In [1]: import numpy as np

In [2]: np.set_printoptions(suppress=True, linewidth=160)

In [3]: def rd(a):
   ...:     return np.round(a, 2) + 0
   ...: 

In [4]: W0 = np.load("block1.npy")

In [5]: print(rd(W0))
[[ 0.83 -0.39 -0.39]
 [-0.39  0.08 -0.92]
 [-0.39 -0.92  0.08]]

In [6]: ev, V = np.linalg.eigh(W0)

In [7]: x = np.array([0, -2, 0])

In [8]: print(rd(x @ W0 @ x / (x @ x)), rd(ev[0]), ev[-1])
0.08 -1.0 1.0

In [9]: print(rd(x @ W0 @ x))
0.34

In [10]: Uu, sv, vt = np.linalg.svd(W0, full_matrices=False)

In [11]: print(vt @ vt.T)
[[1. 0. 0.]
 [0. 1. 0.]
 [0. 0. 1.]]

In [12]: print(sv)
[1. 1. 1.]

In [13]: print(rd(np.sqrt((sv ** 2).sum())), rd(np.linalg.norm(W0)))
1.73 1.73

In [14]: x = np.array([-3, 0, -1])

In [15]: print(rd(np.abs(np.linalg.eigvals(W0))))
[1. 1. 1.]

In [16]: print(rd(np.sort(np.abs(np.degrees(np.angle(np.linalg.eigvals(W0)))))))
[  0.   0. 180.]

In [17]: print(rd(W0.T @ (W0 @ x)))
[-3.  0. -1.]

In [18]: print(rd(np.linalg.inv(W0)))
[[ 0.83 -0.39 -0.39]
 [-0.39  0.08 -0.92]
 [-0.39 -0.92  0.08]]

In [19]: print(rd(np.linalg.norm(x)), rd(np.linalg.norm(W0 @ x)))
3.16 3.16

In [20]: print(np.einsum("ii->", W0))
1.0

In [21]: print(rd(np.linalg.det(W0[::-1])))
1.0

In [22]: print(np.poly(W0))
[ 1. -1. -1.  1.]

In [23]: print(rd(np.linalg.eigvals(W0).sum().real))
1.0

In [24]: print(rd(np.kron(np.eye(2, dtype=int), W0)))
[[ 0.83 -0.39 -0.39  0.    0.    0.  ]
 [-0.39  0.08 -0.92  0.    0.    0.  ]
 [-0.39 -0.92  0.08  0.    0.    0.  ]
 [ 0.    0.    0.    0.83 -0.39 -0.39]
 [ 0.    0.    0.   -0.39  0.08 -0.92]
 [ 0.    0.    0.   -0.39 -0.92  0.08]]

In [25]: F = np.loadtxt("test18.csv", delimiter=",")

In [26]: print(F)
[[ 0.  1.  0.  0.]
 [ 3.  2.  0.  0.]
 [ 0.  0.  1.  2.]
 [ 0.  0. -2.  1.]]

In [27]: print(F.reshape(-1, 2))
[[ 0.  1.]
 [ 0.  0.]
 [ 3.  2.]
 [ 0.  0.]
 [ 0.  0.]
 [ 1.  2.]
 [ 0.  0.]
 [-2.  1.]]

In [28]: print(F.reshape(2, -1))
[[ 0.  1.  0.  0.  3.  2.  0.  0.]
 [ 0.  0.  1.  2.  0.  0. -2.  1.]]

In [29]: T = F.reshape(4, 2, -1)

In [30]: print(T[:, 0])
[[0. 1.]
 [3. 2.]
 [0. 0.]
 [0. 0.]]

In [31]: print(T.shape)
(4, 2, 2)

In [32]: print(np.einsum("ihd,ihd->ih", T, T))
[[ 1.  0.]
 [13.  0.]
 [ 0.  5.]
 [ 0.  5.]]

In [33]: print(np.swapaxes(T, 1, 2)[2])
[[0. 1.]
 [0. 2.]]

In [34]: rng = np.random.default_rng(210)

In [35]: labels = rng.permutation(4)

In [36]: print(labels)
[2 1 3 0]

In [37]: M2 = F[labels][:, labels]

In [38]: print(rd(np.sort(np.abs(np.linalg.eigvals(M2)))))
[1.   2.24 2.24 3.  ]

In [39]: print(np.trace(M2))
4.0

In [40]: print(np.diag(M2))
[1. 2. 1. 0.]

In [41]: print(rd(np.linalg.det(M2)), rd(np.linalg.det(F[labels])))
-15.0 -15.0

In [42]: print(np.allclose(M2, F))
False

In [43]: print(M2)
[[ 1.  0.  2.  0.]
 [ 0.  2.  0.  3.]
 [-2.  0.  1.  0.]
 [ 0.  1.  0.  0.]]

In [44]: x = np.array([2, 2, 1, -1])

In [45]: h = np.maximum(M2 @ x, 0)

In [46]: print(rd(np.tanh(M2 @ x)))
[ 1.    0.76 -1.    0.96]

In [47]: print(np.maximum(M2 @ x, 0) - np.maximum(-M2 @ x, 0))
[ 4.  1. -3.  2.]

In [48]: feats = np.loadtxt("x.csv", delimiter=",")

In [49]: print(rd(feats))
[[-0.2  -0.98]
 [-0.98  0.2 ]]

In [50]: M2 = feats / np.linalg.norm(feats, axis=1, keepdims=True)

In [51]: gram = M2 @ M2.T

In [52]: print(np.argwhere(np.triu(np.abs(gram) > 0.95, 1)))
[]

In [53]: print(rd(np.linalg.norm(M2, axis=1)))
[1. 1.]

In [54]: x = np.array([3, -2])

In [55]: print(rd(np.linalg.inv(feats)))
[[-0.2  -0.98]
 [-0.98  0.2 ]]

In [56]: print(rd(np.abs(np.linalg.eigvals(feats))))
[1. 1.]

In [57]: data = np.load("arr.npy")

In [58]: print(data)
[[0 0 0 3 1 3]
 [0 0 0 0 3 1]
 [0 0 0 0 0 3]
 [3 0 0 0 0 0]
 [1 3 0 0 0 0]
 [3 1 3 0 0 0]]

In [59]: f, r1 = data[2], data[1]

In [60]: print(f @ r1)
3

In [61]: print(f @ f)
9

In [62]: p = (f @ r1) / (f @ f) * f

In [63]: print((r1 - p) @ f)
0.0

In [64]: print(r1 - p)
[0. 0. 0. 0. 3. 0.]

In [65]: print(rd(np.linalg.norm(f + r1) ** 2 + np.linalg.norm(f - r1) ** 2))
38.0

In [66]: print(rd(np.linalg.eigvalsh(W0).min()))
-1.0

In [67]: try:
    ...:     np.linalg.cholesky(W0)
    ...: except np.linalg.LinAlgError as e:
    ...:     print(e)
    ...: 
Matrix is not positive definite

In [68]: Uu, sv, vt = np.linalg.svd(data, full_matrices=False)

In [69]: print(rd(sv / sv[0]))
[1.   1.   0.52 0.52 0.37 0.37]

In [70]: print(rd(sv))
[5.19 5.19 2.72 2.72 1.91 1.91]

In [71]: print(Uu.shape, sv.shape, vt.shape)
(6, 6) (6,) (6, 6)

In [72]: print(np.allclose(Uu * sv @ vt, data))
True

In [73]: print(rd(np.cumsum(sv ** 2) / np.sum(sv ** 2)))
[0.35 0.71 0.81 0.9  0.95 1.  ]

In [74]: x = np.array([2, 1, 0, 2, 2, 3])

In [75]: rhs = data @ x

In [76]: coef, lr = np.zeros(6), 1 / np.linalg.norm(data, 2) ** 2

In [77]: for i in range(150):
    ...:     coef -= lr * data.T @ (data @ coef - rhs)
    ...:     if i % 50 == 0: print(i, round(np.linalg.norm(data @ coef - rhs), 2))
    ...: 
0 2.1
50 0.0
100 0.0

In [78]: print(rd(np.linalg.cond(data)))
2.72

In [79]: M = np.array([[0, 0, 0, 0], [0, 0, 1, 1], [0, 1, 0, 1], [0, 1, 1, 0]])

In [80]: print(rd(M @ np.linalg.pinv(M) @ M))
[[0. 0. 0. 0.]
 [0. 0. 1. 1.]
 [0. 1. 0. 1.]
 [0. 1. 1. 0.]]

In [81]: print(np.linalg.lstsq(M[:-1].T, M[-1])[2])
2

In [82]: print(np.unique(M.round(6), axis=0).shape)
(4, 4)

In [83]: print(rd(np.trace(np.linalg.pinv(M) @ M)))
3.0

In [84]: X = np.array([[-1.3, -0.4, 1.5, -0.3, -1.2, 0.9],
    ...:     [-0.8, -1.3, 0.8, 0.5, -0.1, -0.5],
    ...:     [-0.3, 1.0, 0.0, 0.5, -0.4, 0.5],
    ...:     [0.6, -0.9, -0.3, -1.2, 2.2, -0.7],
    ...:     [-0.3, -0.9, -0.2, 0.6, 1.1, -1.4],
    ...:     [1.3, 0.5, 0.6, -0.2, -0.8, -0.1]])

In [85]: X[:, 0] *= 5

In [86]: print(X)
[[-6.5 -0.4  1.5 -0.3 -1.2  0.9]
 [-4.  -1.3  0.8  0.5 -0.1 -0.5]
 [-1.5  1.   0.   0.5 -0.4  0.5]
 [ 3.  -0.9 -0.3 -1.2  2.2 -0.7]
 [-1.5 -0.9 -0.2  0.6  1.1 -1.4]
 [ 6.5  0.5  0.6 -0.2 -0.8 -0.1]]

In [87]: q, V = np.linalg.qr(X[:, :2])[0], np.linalg.qr(X[:, 2:])[0]

In [88]: sv = np.linalg.svd(q.T @ V, compute_uv=False)

In [89]: print(rd(np.degrees(np.arccos(sv.clip(0, 1)))))
[13.55 31.02]

In [90]: print(rd(np.linalg.norm(q @ q.T - V @ V.T, 2)))
1.0

In [91]: print(rd(sv))
[0.97 0.86]

In [92]: arr = np.loadtxt("w.csv", delimiter=",")

In [93]: print(arr)
[[ 0.6  7.   0.6]
 [-0.5 -2.  -2.3]
 [-1.  -1.  -0.4]]

In [94]: M2 = np.linalg.invert(arr)
---------------------------------------------------------------------------
AttributeError                            Traceback (most recent call last)
Cell In[94], line 1
----> 1 M2 = np.linalg.invert(arr)

AttributeError: module 'numpy.linalg' has no attribute 'invert'

In [95]: M2 = np.linalg.inv(arr)

In [96]: print(rd(np.linalg.det(arr) * np.linalg.det(M2)))
1.0

In [97]: print(rd(np.linalg.slogdet(arr)[0]))
1.0
